% python3 -q
>>> import numpy as np
>>> np.set_printoptions(precision=1, suppress=True, linewidth=120)
>>> M = np.loadtxt("m.csv", delimiter=",")
>>> print(M)
[[ 0.  0. -2.  2.  1.  0. -2.]
 [ 0.  0.  0.  0.  0.  0.  0.]
 [ 0.  0.  0.  0.  0.  0.  0.]
 [-1.  0.  0. -1.  0.  0.  0.]
 [-1.  0.  0.  0.  1.  0.  0.]
 [ 0.  1.  0.  0.  0.  1.  0.]
 [ 2.  0.  0. -2.  0. -1.  0.]
 [ 0.  0.  0. -1.  0.  0. -2.]
 [ 0.  0.  0.  0.  0.  0.  0.]
 [ 0.  0.  2. -2.  0. -1.  0.]
 [ 0.  0.  0.  0. -2.  0.  0.]
 [ 0.  0.  0. -1.  2.  0.  0.]
 [ 0.  0.  0.  1.  0.  0.  0.]]
>>> r0 = np.array([0, 0, -3])
>>> print(np.correlate(M[5], M[7], "full"))
[ 0. -2.  0.  0. -1. -2.  0.  0. -1.  0.  0.  0.  0.]
>>> print(np.convolve(M[5], r0))
[ 0.  0.  0. -3.  0.  0.  0. -3.  0.]
>>> print(np.polyval(r0, M[5]))
[-3. -3. -3. -3. -3. -3. -3.]
>>> print(np.cross(M[5, :3], M[7, :3]))
[0. 0. 0.]
>>> print(np.array([np.convolve(row, r0, "same") for row in M]))
[[ 0.  0.  0.  6. -6. -3.  0.]
 [ 0.  0.  0.  0.  0.  0.  0.]
 [ 0.  0.  0.  0.  0.  0.  0.]
 [ 0.  3.  0.  0.  3.  0.  0.]
 [ 0.  3.  0.  0.  0. -3.  0.]
 [ 0.  0. -3.  0.  0.  0. -3.]
 [ 0. -6.  0.  0.  6.  0.  3.]
 [ 0.  0.  0.  0.  3.  0.  0.]
 [ 0.  0.  0.  0.  0.  0.  0.]
 [ 0.  0.  0. -6.  6.  0.  3.]
 [ 0.  0.  0.  0.  0.  6.  0.]
 [ 0.  0.  0.  0.  3. -6.  0.]
 [ 0.  0.  0.  0. -3.  0.  0.]]
>>> hat = M @ np.linalg.solve(M.T @ M, M.T)
>>> print(np.round(np.linalg.eigvalsh(hat), 1) + 0)
[0. 0. 0. 0. 0. 0. 1. 1. 1. 1. 1. 1. 1.]
>>> print(np.linalg.matrix_rank(np.eye(13) - hat))
6
>>> print(np.allclose(hat @ hat, hat))
True
>>> x = np.array([-1, 2, -5, 4, 2, 0, -4])
>>> target = M @ x
>>> print(np.round(np.linalg.lstsq(M, target)[0], 1) + 0)
[-1.  2. -5.  4.  2.  0. -4.]
>>> print(np.round(np.linalg.solve(M.T @ M, M.T @ target), 1) + 0)
[-1.  2. -5.  4.  2.  0. -4.]
>>> print(target)
[ 28.   0.   0.  -3.   3.   2. -10.   4.   0. -18.  -4.   0.   4.]
>>> print(np.round(np.linalg.pinv(M) @ M, 1) + 0)
[[1. 0. 0. 0. 0. 0. 0.]
 [0. 1. 0. 0. 0. 0. 0.]
 [0. 0. 1. 0. 0. 0. 0.]
 [0. 0. 0. 1. 0. 0. 0.]
 [0. 0. 0. 0. 1. 0. 0.]
 [0. 0. 0. 0. 0. 1. 0.]
 [0. 0. 0. 0. 0. 0. 1.]]
>>> rng = np.random.default_rng(6255)
>>> target = target + 0.3 * rng.normal(size=13)
>>> print(target)
[ 28.1   0.6  -0.4  -3.    2.8   2.  -10.1   4.3  -0.1 -17.7  -3.6  -0.1   3.9]
>>> c, *_ = np.linalg.lstsq(M, target)
>>> print(c.round())
[-1.  2. -5.  4.  2. -0. -4.]
>>> print(c.round(1) + 0)
[-1.   2.  -4.9  4.   1.9  0.  -4.2]
>>> q, V = np.linalg.qr(M[:, :6])[0], np.linalg.qr(M[:, 6:])[0]
>>> sig = np.linalg.svd(q.T @ V, compute_uv=False)
>>> print(sig)
[0.6]
>>> print(round(float(np.linalg.norm(M, 1)), 1), np.round(np.linalg.norm(M, np.inf), 1))
10.0 7.0
>>> print(np.linalg.norm(M, axis=0))
[2.4 1.  2.8 4.  3.2 1.7 2.8]
>>> print(round(np.linalg.norm(M[12], 1), 1), round(np.linalg.norm(M[12], np.inf), 1))
1.0 1.0
>>> print(np.linalg.norm(M, axis=1).argmax())
0
>>> mat = np.load("arr.npy")
>>> print(mat)
[[-1  5  2 -3 -5  0  3  3 -6  4  3]
 [ 1 -3 -2  3  1  2 -1  1  2  2 -1]
 [ 0 -1  0  0  2 -1 -1 -2  2 -3 -1]
 [ 2 -4 -4  6 -2  6  0  6  0 10  0]
 [ 0  0  0  0  0  0  0  0  0  0  0]
 [-1  5  2 -3 -5  0  3  3 -6  4  3]
 [ 0  2  0  0 -4  2  2  4 -4  6  2]
 [ 2 -5 -4  6  0  5 -1  4  2  7 -1]
 [ 1 -2 -2  3 -1  3  0  3  0  5  0]
 [-1  2  2 -3  1 -3  0 -3  0 -5  0]
 [-2  8  4 -6 -6 -2  4  2 -8  2  4]
 [ 1 -3 -2  3  1  2 -1  1  2  2 -1]
 [-2  7  4 -6 -4 -3  3  0 -6 -1  3]
 [ 1 -4 -2  3  3  1 -2 -1  4 -1 -2]
 [ 2 -4 -4  6 -2  6  0  6  0 10  0]]
>>> other = np.c_[M[:, :5] @ np.array([[4, 2, 5, 3, 4],
...     [0, 0, 3, 2, 5],
...     [5, 0, 4, 5, 3],
...     [2, 1, 4, 0, 2],
...     [2, 5, 1, 4, 1]]), np.array([0, 1, -2, 0, -2, 2, 2, -2, -1, 0, -2, 0, -1])]
>>> print(other)
[[ -4.   7.   1.  -6.  -1.   0.]
 [  0.   0.   0.   0.   0.   1.]
 [  0.   0.   0.   0.   0.  -2.]
 [ -6.  -3.  -9.  -3.  -6.   0.]
 [ -2.   3.  -4.   1.  -3.  -2.]
 [  0.   0.   3.   2.   5.   2.]
 [  4.   2.   2.   6.   4.   2.]
 [ -2.  -1.  -4.   0.  -2.  -2.]
 [  0.   0.   0.   0.   0.  -1.]
 [  6.  -2.   0.  10.   2.   0.]
 [ -4. -10.  -2.  -8.  -2.  -2.]
 [  2.   9.  -2.   8.   0.   0.]
 [  2.   1.   4.   0.   2.  -1.]]
>>> print(np.round(np.linalg.norm(other - M @ np.linalg.lstsq(M, other)[0], axis=0), 1) + 0)
[0.  0.  0.  0.  0.  3.6]
>>> print(np.round(np.linalg.lstsq(M, other[:, 0])[0], 1) + 0)
[4. 0. 5. 2. 2. 0. 0.]
>>> print(np.linalg.matrix_rank(np.c_[M, other]))
8
>>> blk = np.stack([mat, 3 * mat, mat[::-1]])
>>> print(np.linalg.matrix_rank(blk))
[2 2 2]
>>> print(blk.shape)
(3, 15, 11)
>>> print(np.linalg.norm(blk, axis=(1, 2)))
[ 42.4 127.3  42.4]
>>> print(np.abs(np.diag(np.linalg.qr(mat)[1])) > 1e-9)
[ True  True False False False False False False False False False]
>>> print(np.unique(mat.round(6), axis=0).shape)
(12, 11)
>>> W0 = np.load("test15.npy")
>>> print(W0)
[[ 2  0 -2 -2 -2  0 -2  1 -1]
 [-1 -1  2 -2  3 -1  2 -3 -3]
 [ 1 -2 -2  2 -3 -3  0  0  2]
 [-2  0  1 -3 -3 -3  3  3 -1]
 [ 2  0 -3  1  1  2 -2 -3  0]
 [ 2 -3 -2  0  0  1 -1 -2 -3]
 [ 2 -3 -1 -1 -3  2  1  3  2]
 [ 4  2 -6  2 -8  2 -6  7  5]]
>>> left, sig, Vt = np.linalg.svd(W0)
>>> print(np.argmax(sig[:-1] / (sig[1:] + 1e-6)) + 1)
7
>>> other = left[:, :7] @ np.diag(sig[:7]) @ Vt[:7]
>>> print(np.round(np.linalg.norm(W0 - other) / np.linalg.norm(W0), 1))
0.0
>>> print(np.round(np.linalg.norm(W0 - other, 2), 1), round(sig[7], 1))
0.0 0.0
>>> print(round(np.abs(W0 - other).max(), 1))
0.0
>>> print(np.linalg.matrix_rank(W0, rtol=0.05))
7
>>> print(np.linalg.matrix_rank(other))
7
>>> print(np.allclose(W0[:-1].T @ np.linalg.lstsq(W0[:-1].T, W0[-1])[0], W0[-1]))
True
>>> print(round(float(np.trace(np.linalg.pinv(W0) @ W0)), 1))
7.0
>>> print(np.round(W0 @ np.linalg.pinv(W0) @ W0, 1) + 0)
[[ 2.  0. -2. -2. -2.  0. -2.  1. -1.]
 [-1. -1.  2. -2.  3. -1.  2. -3. -3.]
 [ 1. -2. -2.  2. -3. -3.  0.  0.  2.]
 [-2.  0.  1. -3. -3. -3.  3.  3. -1.]
 [ 2.  0. -3.  1.  1.  2. -2. -3.  0.]
 [ 2. -3. -2.  0.  0.  1. -1. -2. -3.]
 [ 2. -3. -1. -1. -3.  2.  1.  3.  2.]
 [ 4.  2. -6.  2. -8.  2. -6.  7.  5.]]
>>> print(np.abs(np.diag(np.linalg.qr(W0)[1])) > 1e-9)
[ True  True  True  True  True  True  True False]
>>> left, sig, Vt = np.linalg.svd(W0)
>>> V = Vt[:(sig > 1e-8).sum()]
>>> x = W0[2] + 3 * W0[3] + rng.integers(2) * np.eye(9)[7]
>>> print(x)
[ -5.  -2.   1.  -7. -12. -12.   9.  10.  -1.]
>>> print(np.linalg.matrix_rank(np.vstack([W0, x])))
8
>>> print(np.round(np.linalg.norm(x - V.T @ V @ x), 1))
0.5
>>> print(np.allclose(V.T @ V @ x, x))
False
>>> print(np.round(V.T @ V, 1) + 0)
[[ 0.5 -0.3 -0.1 -0.2  0.   0.  -0.3 -0.1  0.2]
 [-0.3  0.8 -0.1 -0.1  0.1  0.  -0.2  0.   0.1]
 [-0.1 -0.1  0.7  0.   0.3 -0.1  0.   0.2  0. ]
 [-0.2 -0.1  0.   0.9  0.   0.  -0.1  0.   0.1]
 [ 0.   0.1  0.3  0.   0.6  0.2 -0.1 -0.3  0. ]
 [ 0.   0.  -0.1  0.   0.2  0.9  0.1  0.1  0. ]
 [-0.3 -0.2  0.  -0.1 -0.1  0.1  0.8 -0.1  0.1]
 [-0.1  0.   0.2  0.  -0.3  0.1 -0.1  0.7  0. ]
 [ 0.2  0.1  0.   0.1  0.   0.   0.1  0.   0.9]]
>>> arr = np.loadtxt("data.csv", delimiter=",")
>>> print(arr)
[[ 0.9  1.  -1.   0.9 -0.7  0.6  0.9]
 [ 0.8  1.  -0.9 -0.8 -0.8  0.4 -0.8]
 [-0.9 -0.7  0.9  0.9  0.6  0.5  0.5]
 [-1.   0.7  1.   0.1 -1.  -1.  -0.8]
 [-0.9 -0.1  1.   0.9  0.7  1.   0. ]
 [-0.7 -0.7  0.6 -0.1 -0.2 -1.   0.2]
 [-1.   1.   1.  -1.  -1.  -1.  -1. ]
 [ 0.9  0.9 -0.9 -1.  -0.9  0.8 -1. ]
 [ 0.8  0.7 -0.9  0.2  0.  -0.9  0.8]
 [ 0.5 -1.   0.1 -1.  -0.9 -1.  -1. ]
 [-1.  -0.8  1.   1.   0.9  0.7  1. ]
 [-1.  -1.   1.   0.6 -0.1  0.1 -0.7]
 [ 1.   1.  -1.   0.6 -0.3 -0.3  1. ]
 [-1.  -1.   1.   0.9  1.   1.  -0.2]
 [ 1.   1.  -1.   1.   0.9  0.5  1. ]
 [-1.  -0.7  1.   0.9  0.3  0.3  0.4]
 [-0.4 -1.   0.7  0.2  0.9  0.3  0.3]
 [-0.4  1.   0.1  0.9 -0.2  0.6  0.7]
 [ 1.   1.  -1.   0.4 -0.7 -1.   0.9]
 [ 1.  -0.4 -0.9 -1.  -0.9 -0.5 -1. ]
 [-1.   1.   0.6  0.1 -1.  -0.9 -0.9]
 [-1.  -1.   1.   0.2  0.9 -0.7 -0.6]
 [-1.  -0.6  1.   0.8  0.2  0.   0.3]
 [-0.1  1.  -0.3 -0.9 -1.  -0.6 -0.9]
 [-1.  -0.2  1.   1.   0.7  1.   0.8]
 [-0.9 -1.   1.   1.   1.   1.   1. ]
 [-0.2 -0.4  0.4 -0.7 -0.4  0.1 -0.8]
 [-1.  -0.9  1.   0.6 -0.4  0.9 -0.9]
 [ 0.4 -0.6 -0.3  0.7  0.9  1.   0.6]
 [-0.7  1.  -0.2  0.9 -1.  -0.9  0.6]
 [-0.9  0.6  0.7  1.   0.8 -0.9  1. ]
 [-1.   1.   1.   0.1 -1.  -0.6 -0.9]
 [-1.  -1.   1.  -1.  -0.1 -0.9 -1. ]
 [-1.   1.   1.   1.  -0.9  0.9 -0.2]
 [ 0.9  0.3 -0.9 -1.  -0.9  0.4 -1. ]
 [ 0.3 -1.   0.6 -0.8  1.   0.8 -0.4]
 [-0.7 -0.9  0.5  1.   1.   0.   1. ]
 [ 0.4  0.7 -0.5 -0.2 -0.4 -0.7  0.2]
 [-0.9 -1.   1.  -0.3  0.7  0.7 -0.7]
 [ 0.9  1.  -1.   1.   0.2  0.8  1. ]
 [ 1.   1.  -1.  -0.8 -0.9 -0.6 -0.4]
 [-1.   1.   0.9  1.  -0.3  0.8  0.9]
 [ 0.1 -0.2  0.3 -0.5  0.   1.  -0.8]
 [ 1.   1.  -0.9 -1.  -1.  -0.6 -1. ]
 [-1.   1.   1.   0.9 -1.  -0.8 -0.8]
 [-0.1  1.  -0.3  0.  -0.9  0.4 -0.5]
 [-1.  -0.9  1.  -0.9 -0.7  0.9 -1. ]
 [ 1.   0.4 -1.   0.9  0.9  0.6  1. ]
 [ 0.3  1.  -0.9  0.6 -1.   0.7 -0.3]
 [-0.8 -1.   0.9 -0.6  0.  -1.  -0.4]]
>>> hat = arr @ np.linalg.solve(arr.T @ arr, arr.T)
>>> print(np.allclose(hat @ hat, hat))
True
>>> print(np.round(np.linalg.eigvalsh(hat), 1) + 0)
[0. 0. 0. 0. 0. 0. 0. 0. 0. 0. 0. 0. 0. 0. 0. 0. 0. 0. 0. 0. 0. 0. 0. 0. 0. 0. 0. 0. 0. 0. 0. 0. 0. 0. 0. 0. 0. 0. 0.
 0. 0. 0. 0. 1. 1. 1. 1. 1. 1. 1.]
>>> print(round(float(np.trace(hat)), 1))
7.0
>>> print(np.round(hat @ arr[:, 6], 1) + 0)
[ 0.9 -0.8  0.5 -0.8  0.   0.2 -1.  -1.   0.8 -1.   1.  -0.7  1.  -0.2  1.   0.4  0.3  0.7  0.9 -1.  -0.9 -0.6  0.3
 -0.9  0.8  1.  -0.8 -0.9  0.6  0.6  1.  -0.9 -1.  -0.2 -1.  -0.4  1.   0.2 -0.7  1.  -0.4  0.9 -0.8 -1.  -0.8 -0.5
 -1.   1.  -0.3 -0.4]
>>> print(np.round(np.diag(hat), 1) + 0)
[0.2 0.1 0.  0.1 0.1 0.1 0.2 0.1 0.1 0.3 0.1 0.2 0.1 0.2 0.2 0.1 0.  0.1 0.2 0.1 0.1 0.2 0.1 0.1 0.1 0.1 0.  0.2 0.1
 0.3 0.2 0.2 0.1 0.2 0.1 0.3 0.1 0.  0.1 0.1 0.1 0.2 0.1 0.1 0.3 0.1 0.2 0.1 0.2 0.1]
>>> dist = np.linalg.norm(arr[:, None] - arr[None], axis=-1)
>>> print(np.unravel_index(dist.round(6).argmax(), dist.shape))
(np.int64(25), np.int64(43))
>>> print(np.linalg.norm(arr - arr.mean(axis=0), axis=1))
[2.4 2.3 1.8 2.  1.8 1.5 2.5 2.5 2.1 2.4 2.3 1.7 2.3 2.3 2.6 1.7 1.7 1.5 2.5 2.5 2.  2.1 1.5 2.  2.1 2.5 1.3 2.  2.
 2.  2.1 2.  2.4 2.  2.3 2.1 2.1 1.5 2.  2.5 2.4 2.  1.4 2.6 2.1 1.4 2.3 2.5 1.9 2. ]
>>> print((dist + 1e9 * np.eye(50)).round(6).argmin(axis=1))
[39  7 15 31 24 49  3  1 18 19 25 27 18  4 47 22  2 41  8 34 31 49 15 43 10 10 42 11 47 17 36 20 49 41  7 38 10  8 16
 14 43 17 26 40 31 48 26 14 45 32]
>>> print(dist.shape)
(50, 50)
>>> print(np.flatnonzero(dist[4] < dist.mean() / 2))
[ 2  4 10 13 15 22 24 25]
>>> blk = np.stack([arr, 5 * arr, arr[::-1]])
>>> print(np.linalg.matrix_rank(blk))
[7 7 7]
>>> print(blk.shape)
(3, 50, 7)
>>> print((blk @ arr.T).shape)
(3, 50, 50)
>>> print(np.linalg.matrix_rank(blk.reshape(3, -1)))
2
>>> print(np.einsum("bij,cij->bc", blk, blk))
[[ 228.1 1140.2   32.9]
 [1140.2 5701.2  164.3]
 [  32.9  164.3  228.1]]
>>> q, R = np.linalg.qr(arr)
>>> print(np.abs(np.diag(R)))
[6.  5.7 1.5 5.  3.2 4.6 2.5]
>>> print(round(float(np.trace(q @ q.T)), 1))
7.0
>>> K = np.array([[1, -1, 1, -1],
...     [1, 0, 0, 0],
...     [1, 1, 1, 1],
...     [1, 2, 4, 8],
...     [1, 3, 9, 27]])
>>> x = np.array([1, 3, 2, 3])
>>> h1 = np.maximum(K @ x, 0)
>>> print(np.flatnonzero(h1 > 1e-9))
[1 2 3 4]
>>> print(np.maximum(K @ x, 0) - np.maximum(-K @ x, 0))
[ -3   1   9  39 109]
>>> q, V = np.linalg.qr(K[:, :2])[0], np.linalg.qr(K[:, 2:])[0]
>>> sig = np.linalg.svd(q.T @ V, compute_uv=False)
>>> print((sig > 0.9).sum())
1
>>> print(round(float(np.linalg.norm(q @ q.T - V @ V.T, 2)), 1))
0.7
